$ ipython --no-banner

In [1]: import numpy as np

In [2]: np.set_printoptions(precision=2, suppress=True, linewidth=100, legacy="1.25")

In [3]: arr = np.array([[0, -1, 1], [-2, 2, -1], [-1, 2, -2]])

In [4]: arr[:, 1] = 3 * arr[:, 0]

In [5]: arr
Out[5]: 
array([[ 0,  0,  1],
       [-2, -6, -1],
       [-1, -3, -2]])

In [6]: [round(float(x), 2) for x in np.linalg.svd(arr, compute_uv=False)[:3]]
Out[6]: [7.31, 1.62, 0.0]

In [7]: np.linalg.matrix_rank(arr, rtol=0.1)
Out[7]: 2

In [8]: print(np.linalg.lstsq(arr[:-1].T, arr[-1])[2])
2

In [9]: np.unique(arr.round(6), axis=0).shape
Out[9]: (3, 3)

In [10]: np.round(np.trace(np.linalg.pinv(arr) @ arr), 2)
Out[10]: 2.0

In [11]: np.allclose(arr[:-1].T @ np.linalg.lstsq(arr[:-1].T, arr[-1])[0], arr[-1])
Out[11]: True

In [12]: np.round(arr @ np.linalg.pinv(arr) @ arr, 2) + 0
Out[12]: 
array([[ 0.,  0.,  1.],
       [-2., -6., -1.],
       [-1., -3., -2.]])

In [13]: rank = np.linalg.matrix_rank(arr)

In [14]: rank
Out[14]: 2

In [15]: ns = np.linalg.svd(arr)[2][rank:].T

In [16]: np.round(ns @ ns.T, 2) + 0
Out[16]: 
array([[ 0.9, -0.3,  0. ],
       [-0.3,  0.1,  0. ],
       [ 0. ,  0. ,  0. ]])

In [17]: [int(np.linalg.matrix_rank(arr[:, :j + 1])) for j in range(3)]
Out[17]: [1, 1, 2]

In [18]: np.linalg.matrix_rank(arr.T @ arr), np.linalg.matrix_rank(arr @ arr.T)
Out[18]: (2, 2)

In [19]: np.allclose(arr @ ns, 0)
Out[19]: True
